$ python -q
>>> import numpy as np
>>> np.set_printoptions(suppress=True, linewidth=120)
>>> M2 = np.array([[-2, -3, 3], [-3, -1, 0], [-3, 2, -2]])
>>> J = M2 - M2.T
>>> print(J)
[[ 0  0  6]
 [ 0  0 -2]
 [-6  2  0]]
>>> vec = np.array([0, -3, -1])
>>> print(np.round(np.linalg.svd(J, compute_uv=False), 3))
[6.325 6.325 0.   ]
>>> print(np.round(np.linalg.det(J), 3))
0.0
>>> Q = np.linalg.solve(np.eye(3) - J, np.eye(3) + J)
>>> print(round(np.linalg.det(Q), 3))
1.0
>>> print(np.round(Q @ Q.T, 3) + 0)
[[1. 0. 0.]
 [0. 1. 0.]
 [0. 0. 1.]]
>>> print(np.allclose(J, J.T))
False
>>> print(np.linalg.matrix_power(J, 4))
[[1440 -480    0]
 [-480  160    0]
 [   0    0 1600]]
>>> assert J == J.T
Traceback (most recent call last):
  File "<python-input-13>", line 1, in <module>
    assert J == J.T
           ^^^^^^^^
ValueError: The truth value of an array with more than one element is ambiguous. Use a.any() or a.all()
>>> print(np.einsum("ii->", J))
0
>>> print(np.einsum("ij,ji->", J, J))
-80
>>> print(round(np.linalg.det(2 * J), 3), round(np.linalg.det(J), 3))
0.0 0.0
>>> print(np.round(np.linalg.det(J.T), 3))
0.0
>>> print(round(float(np.linalg.det(J[::-1])), 3))
0.0
>>> r0 = np.array([-1, 2])
>>> print(np.cross(J[0, :3], J[2, :3]))
[-12 -36   0]
>>> print(np.array([np.convolve(row, r0, "same") for row in J]))
[[  0   0  -6]
 [  0   0   2]
 [  6 -14   4]]
>>> print(np.convolve(J[0], r0))
[ 0  0 -6 12]
>>> print(np.correlate(J[0], J[2], "full"))
[  0   0   0  12 -36]
>>> left, sv, VT = np.linalg.svd(J)
>>> evecs = VT[:(sv > 1e-8).sum()]
>>> rng = np.random.default_rng(15)
>>> vec = J[2] + -1 * J[0] + rng.integers(2) * np.eye(3)[0]
>>> print(vec)
[-5.  2. -6.]
>>> print(np.round(np.diag(evecs.T @ evecs), 3))
[0.9 0.1 1. ]
>>> print(round(float(np.linalg.norm(vec - evecs.T @ evecs @ vec)), 3))
0.316
>>> print(np.linalg.matrix_rank(np.vstack([J, vec])))
3
>>> arr = np.array([[-1, 1, 2, 1], [-2, 0, 0, 0], [2, -1, 2, 1]])
>>> print(arr)
[[-1  1  2  1]
 [-2  0  0  0]
 [ 2 -1  2  1]]
>>> r0, r1 = arr[2], arr[0]
>>> print(r0 @ r0)
10
>>> print(r0 @ r1)
2
>>> p = (r0 @ r1) / (r0 @ r0) * r0
>>> print(np.linalg.matrix_rank(np.outer(r0, r1)))
1
>>> print(r1 - p)
[-1.4  1.2  1.6  0.8]
>>> print(np.round(np.linalg.norm(r0 + r1) ** 2 + np.linalg.norm(r0 - r1) ** 2, 3))
34.0
>>> X = np.load("test19.npy")
>>> print(X)
[[ 1.126  0.486  0.44   0.094]
 [ 1.326  1.643  1.098  0.293]
 [ 0.384  0.775  0.488 -0.008]
 [ 0.471  0.688  0.479  0.086]]
>>> Q, evecs = np.linalg.qr(X[:, :3])[0], np.linalg.qr(X[:, 3:])[0]
>>> sv = np.linalg.svd(Q.T @ evecs, compute_uv=False)
>>> print(round(np.linalg.norm(Q @ Q.T - evecs @ evecs.T, 2), 3))
1.0
